% python3 -q
>>> import numpy as np
>>> import numpy.linalg as la
>>> np.set_printoptions(precision=3, suppress=True, linewidth=100, legacy="1.25")
>>> mat = np.load("dump.npy")
>>> mat
array([[ 0.304,  2.893, -1.021,  3.922],
       [ 0.469,  2.538, -1.21 ,  5.233],
       [ 0.48 , -0.319, -0.603,  1.867],
       [ 0.34 ,  1.391, -0.013,  2.795],
       [ 0.648,  0.145, -0.403,  0.677],
       [-0.187,  0.825, -0.837,  2.82 ],
       [ 0.095,  1.509, -0.585,  1.583],
       [ 0.641,  2.256, -2.142,  5.112],
       [ 1.191,  1.169, -1.677,  3.599],
       [ 0.158,  2.556, -1.35 ,  5.127],
       [ 0.562,  0.397, -0.707,  1.271],
       [ 1.054,  1.669, -0.893,  3.725],
       [ 1.212,  2.528, -1.279,  4.784],
       [-0.551,  1.216, -0.755,  1.927],
       [ 0.195, -0.062,  0.269,  0.282],
       [-0.479, -0.044,  0.52 ,  0.523],
       [ 0.454, -0.645, -1.108,  0.667],
       [ 0.324,  1.842, -0.122,  4.182],
       [ 0.064, -0.179, -0.179, -0.342],
       [ 0.575, -0.177, -1.453,  1.725],
       [ 0.795, -0.267, -1.233,  2.144],
       [ 0.192, -0.117,  0.38 , -0.209],
       [ 0.214,  2.377, -1.185,  3.876],
       [-0.559,  2.361, -0.404,  2.915],
       [ 0.741,  2.67 , -1.807,  5.576],
       [-0.171,  1.498,  0.101,  1.606],
       [ 0.207,  1.426, -1.046,  2.306],
       [ 0.614,  2.575, -1.194,  4.639],
       [ 0.597,  2.716, -1.151,  4.384],
       [ 0.424,  1.115, -0.565,  1.947]])
>>> cen = mat - mat.mean(axis=0)
>>> left, sigma, Vh = la.svd(cen, full_matrices=False)
>>> sigma
array([11.2  ,  3.63 ,  1.83 ,  1.677])
>>> np.round(cen.mean(axis=0), 3) + 0
array([0., 0., 0., 0.])
>>> np.round((sigma ** 2).sum() ** 2 / (sigma ** 4).sum(), 3)
1.316
>>> np.searchsorted(np.cumsum(sigma ** 2) / (sigma ** 2).sum(), 0.9) + 1
2
>>> Vh[0] * np.sign(Vh[0, np.abs(Vh[0]).argmax()])
array([ 0.076,  0.501, -0.216,  0.835])
>>> (np.sign(left[:, 0]) == np.sign(left[0, 0])).astype(int)
array([1, 1, 0, 0, 0, 0, 0, 1, 1, 1, 0, 1, 1, 0, 0, 0, 0, 1, 0, 0, 0, 0, 1, 1, 1, 0, 0, 1, 1, 0])
>>> la.matrix_rank(cen)
4
>>> C2 = np.cov(mat, rowvar=False)
>>> mat.std(axis=0)
array([0.444, 1.121, 0.647, 1.719])
>>> K = np.loadtxt("mat.csv", delimiter=",")
>>> K
array([[0., 0., 0., 0., 1., 1., 0.],
       [0., 0., 0., 1., 1., 0., 1.],
       [0., 0., 0., 0., 0., 1., 1.],
       [0., 1., 0., 0., 0., 0., 1.],
       [1., 1., 0., 0., 0., 0., 1.],
       [1., 0., 1., 0., 0., 0., 1.],
       [0., 1., 1., 1., 1., 1., 0.]])
>>> np.argwhere(np.triu(K))
array([[0, 4],
       [0, 5],
       [1, 3],
       [1, 4],
       [1, 6],
       [2, 5],
       [2, 6],
       [3, 6],
       [4, 6],
       [5, 6]])
>>> K @ K
array([[2., 1., 1., 0., 0., 0., 2.],
       [1., 3., 1., 1., 1., 1., 2.],
       [1., 1., 2., 1., 1., 1., 1.],
       [0., 1., 1., 2., 2., 1., 1.],
       [0., 1., 1., 2., 3., 2., 1.],
       [0., 1., 1., 1., 2., 3., 1.],
       [2., 2., 1., 1., 1., 1., 5.]])
>>> np.trace(K @ K @ K) // 6
3.0
>>> L = np.diag(K.sum(axis=1)) - K
>>> np.round(la.eigvalsh(L), 3) + 0
array([0.   , 1.189, 1.586, 2.797, 3.863, 4.414, 6.152])
>>> L
array([[ 2.,  0.,  0.,  0., -1., -1.,  0.],
       [ 0.,  3.,  0., -1., -1.,  0., -1.],
       [ 0.,  0.,  2.,  0.,  0., -1., -1.],
       [ 0., -1.,  0.,  2.,  0.,  0., -1.],
       [-1., -1.,  0.,  0.,  3.,  0., -1.],
       [-1.,  0., -1.,  0.,  0.,  3., -1.],
       [ 0., -1., -1., -1., -1., -1.,  5.]])
>>> other = np.c_[mat[:, :1] @ np.array([[0]]), np.array([2, 0, 3, 2, 2, 0, 2, 3, 0, 2, 1, 1, 2, 1, 0, 1, 0, 1, 2, 1, 3, 2, 1, 0, 0, 1, 1, 2, 0, 2])]
>>> other
array([[0., 2.],
       [0., 0.],
       [0., 3.],
       [0., 2.],
       [0., 2.],
       [0., 0.],
       [0., 2.],
       [0., 3.],
       [0., 0.],
       [0., 2.],
       [0., 1.],
       [0., 1.],
       [0., 2.],
       [0., 1.],
       [0., 0.],
       [0., 1.],
       [0., 0.],
       [0., 1.],
       [0., 2.],
       [0., 1.],
       [0., 3.],
       [0., 2.],
       [0., 1.],
       [0., 0.],
       [0., 0.],
       [0., 1.],
       [0., 1.],
       [0., 2.],
       [0., 0.],
       [0., 2.]])
>>> la.matrix_rank(np.c_[mat, other])
5
>>> la.matrix_rank(other)
1
>>> T = np.stack([K, -3 * K, K[::-1]])
>>> T.shape
(3, 7, 7)
>>> la.det(T)
array([    4., -8748.,    -4.])
>>> la.matrix_rank(T.reshape(3, -1))
2
>>> T.sum(axis=0)
array([[ 0.,  1.,  1.,  1., -1., -1.,  0.],
       [ 1.,  0.,  1., -2., -2.,  0., -1.],
       [ 1.,  1.,  0.,  0.,  0., -2., -1.],
       [ 0., -1.,  0.,  0.,  0.,  0., -1.],
       [-2., -2.,  0.,  0.,  0.,  1., -1.],
       [-2.,  0., -2.,  1.,  1.,  0., -1.],
       [ 0., -2., -2., -2., -1., -1.,  0.]])
>>> la.matrix_rank(T)
array([7, 7, 7])
>>> theta = np.radians(72)
>>> Rm = np.eye(7)
>>> Rm[6, 6] = Rm[3, 3] = np.cos(theta)
>>> Rm[6, 3], Rm[3, 6] = -np.sin(theta), np.sin(theta)
>>> Rm
array([[ 1.   ,  0.   ,  0.   ,  0.   ,  0.   ,  0.   ,  0.   ],
       [ 0.   ,  1.   ,  0.   ,  0.   ,  0.   ,  0.   ,  0.   ],
       [ 0.   ,  0.   ,  1.   ,  0.   ,  0.   ,  0.   ,  0.   ],
       [ 0.   ,  0.   ,  0.   ,  0.309,  0.   ,  0.   ,  0.951],
       [ 0.   ,  0.   ,  0.   ,  0.   ,  1.   ,  0.   ,  0.   ],
       [ 0.   ,  0.   ,  0.   ,  0.   ,  0.   ,  1.   ,  0.   ],
       [ 0.   ,  0.   ,  0.   , -0.951,  0.   ,  0.   ,  0.309]])
>>> other = K @ Rm.T
>>> np.abs(other - K).max(axis=0)
array([0.   , 0.   , 0.   , 0.951, 0.   , 0.   , 1.642])
>>> A = np.array([[-7, 3, -7, 3, -7, 3],
...     [-3, -5, -3, -5, -3, -5],
...     [0, 8, 0, 8, 0, 8],
...     [-7, 3, -7, 3, -7, 3],
...     [-3, -5, -3, -5, -3, -5],
...     [0, 8, 0, 8, 0, 8]])
>>> (A + A.T) / 2
array([[-7. ,  0. , -3.5, -2. , -5. ,  1.5],
       [ 0. , -5. ,  2.5, -1. , -4. ,  1.5],
       [-3.5,  2.5,  0. ,  0.5, -1.5,  4. ],
       [-2. , -1. ,  0.5,  3. , -6. ,  5.5],
       [-5. , -4. , -1.5, -6. , -3. , -2.5],
       [ 1.5,  1.5,  4. ,  5.5, -2.5,  8. ]])
>>> round(np.abs(la.eigvals(A)).max(), 3)
4.0
>>> A @ A
array([[ 40, -24,  40, -24,  40, -24],
       [ 80, -48,  80, -48,  80, -48],
       [-80,  48, -80,  48, -80,  48],
       [ 40, -24,  40, -24,  40, -24],
       [ 80, -48,  80, -48,  80, -48],
       [-80,  48, -80,  48, -80,  48]])
>>> la.matrix_power(A, 2)
array([[ 40, -24,  40, -24,  40, -24],
       [ 80, -48,  80, -48,  80, -48],
       [-80,  48, -80,  48, -80,  48],
       [ 40, -24,  40, -24,  40, -24],
       [ 80, -48,  80, -48,  80, -48],
       [-80,  48, -80,  48, -80,  48]])
>>> (A - A.T) / 2
array([[ 0. ,  3. , -3.5,  5. , -2. ,  1.5],
       [-3. ,  0. , -5.5, -4. ,  1. , -6.5],
       [ 3.5,  5.5,  0. ,  7.5,  1.5,  4. ],
       [-5. ,  4. , -7.5,  0. , -1. , -2.5],
       [ 2. , -1. , -1.5,  1. ,  0. , -2.5],
       [-1.5,  6.5, -4. ,  2.5,  2.5,  0. ]])
>>> np.trace(A)
-4
>>> np.round(np.sort(np.abs(la.eigvals(A))), 3) + 0
array([0., 0., 0., 0., 0., 4.])
>>> round(la.norm(A, 2), 3)
24.357
>>> la.norm(A, axis=1)
array([13.191, 10.1  , 13.856, 13.191, 10.1  , 13.856])
>>> la.norm(A, axis=1).argmax()
2
>>> round(float(la.norm(A, "nuc")), 3)
42.87
>>> np.argsort(-la.norm(A, axis=0).round(6), kind="stable")[:3]
array([1, 3, 5])
>>> round(float(la.norm(A, 2) / la.norm(A)), 3)
0.796
>>> la.cond(A) > 100
True
>>> left, sigma, Vh = la.svd(A)
>>> V = Vh[:(sigma > 1e-8).sum()]
>>> rng = np.random.default_rng(50)
>>> x0 = A[4] + -2 * A[3] + rng.integers(2) * np.eye(6)[4]
>>> x0
array([ 11., -11.,  11., -11.,  12., -11.])
>>> round(float(la.norm(x0 - V.T @ V @ x0)), 3)
0.816
>>> np.allclose(V.T @ V @ x0, x0)
False
>>> la.matrix_rank(np.vstack([A, x0]))
3
>>> np.diag(V.T @ V)
array([0.333, 0.333, 0.333, 0.333, 0.333, 0.333])
>>> m1 = np.load("w.npy")
>>> m1
array([[ 0.009, -7.479, -7.496],
       [ 4.06 ,  2.65 , -5.47 ],
       [ 4.963,  4.907, -5.019],
       [ 4.995,  4.989, -5.002],
       [ 2.114, -2.214, -6.443],
       [ 8.073, 12.683, -3.463],
       [ 2.936, -0.16 , -6.032],
       [ 4.399,  3.498, -5.3  ],
       [ 6.992,  9.981, -4.004],
       [ 2.335, -1.662, -6.332],
       [ 0.101, -7.246, -7.449],
       [ 3.725,  1.812, -5.638],
       [ 5.392,  5.98 , -4.804],
       [ 9.115, 15.287, -2.943],
       [ 4.969,  4.923, -5.015],
       [ 6.194,  7.984, -4.403],
       [ 6.859,  9.647, -4.071],
       [ 2.707, -0.732, -6.146],
       [ 6.136,  7.84 , -4.432],
       [ 4.503,  3.757, -5.249],
       [ 2.693, -0.768, -6.154],
       [ 1.858, -2.854, -6.571],
       [ 3.383,  0.957, -5.809],
       [ 5.586,  6.466, -4.707],
       [ 1.94 , -2.651, -6.53 ],
       [ 4.901,  4.752, -5.05 ],
       [ 3.391,  0.977, -5.805],
       [ 4.209,  3.022, -5.396],
       [ 6.251,  8.127, -4.375],
       [ 4.692,  4.23 , -5.154],
       [ 4.567,  3.917, -5.217],
       [ 2.232, -1.921, -6.384],
       [ 8.998, 14.996, -3.001],
       [ 2.155, -2.112, -6.422],
       [ 5.114,  5.284, -4.943],
       [ 2.657, -0.857, -6.171],
       [ 6.025,  7.562, -4.488],
       [ 4.08 ,  2.7  , -5.46 ]])
>>> m1 @ la.pinv(m1) @ m1
array([[ 0.009, -7.479, -7.496],
       [ 4.06 ,  2.65 , -5.47 ],
       [ 4.963,  4.907, -5.019],
       [ 4.995,  4.989, -5.002],
       [ 2.114, -2.214, -6.443],
       [ 8.073, 12.683, -3.463],
       [ 2.936, -0.16 , -6.032],
       [ 4.399,  3.498, -5.3  ],
       [ 6.992,  9.981, -4.004],
       [ 2.335, -1.662, -6.332],
       [ 0.101, -7.246, -7.449],
       [ 3.725,  1.812, -5.638],
       [ 5.392,  5.98 , -4.804],
       [ 9.115, 15.287, -2.943],
       [ 4.969,  4.923, -5.015],
       [ 6.194,  7.984, -4.403],
       [ 6.859,  9.647, -4.071],
       [ 2.707, -0.732, -6.146],
       [ 6.136,  7.84 , -4.432],
       [ 4.503,  3.757, -5.249],
       [ 2.693, -0.768, -6.154],
       [ 1.858, -2.854, -6.571],
       [ 3.383,  0.957, -5.809],
       [ 5.586,  6.466, -4.707],
       [ 1.94 , -2.651, -6.53 ],
       [ 4.901,  4.752, -5.05 ],
       [ 3.391,  0.977, -5.805],
       [ 4.209,  3.022, -5.396],
       [ 6.251,  8.127, -4.375],
       [ 4.692,  4.23 , -5.154],
       [ 4.567,  3.917, -5.217],
       [ 2.232, -1.921, -6.384],
       [ 8.998, 14.996, -3.001],
       [ 2.155, -2.112, -6.422],
       [ 5.114,  5.284, -4.943],
       [ 2.657, -0.857, -6.171],
       [ 6.025,  7.562, -4.488],
       [ 4.08 ,  2.7  , -5.46 ]])
>>> basis = m1[[37, 4]].astype(float)
>>> for _ in range(3):
...     z = la.norm(m1[:, None] - basis, axis=-1).argmin(axis=1)
...     basis = np.array([m1[z == j].mean(axis=0) for j in range(2)])
... 
>>> z
array([1, 0, 0, 0, 1, 0, 1, 0, 0, 1, 1, 1, 0, 0, 0, 0, 0, 1, 0, 0, 1, 1, 1, 0, 1, 0, 1, 0, 0, 0, 0,
       1, 0, 1, 0, 1, 0, 0])
>>> np.bincount(z)
array([23, 15])
>>> basis
array([[ 5.699,  6.747, -4.651],
       [ 2.282, -1.794, -6.359]])
>>> np.abs(basis[1] - basis[0]).argmax()
1
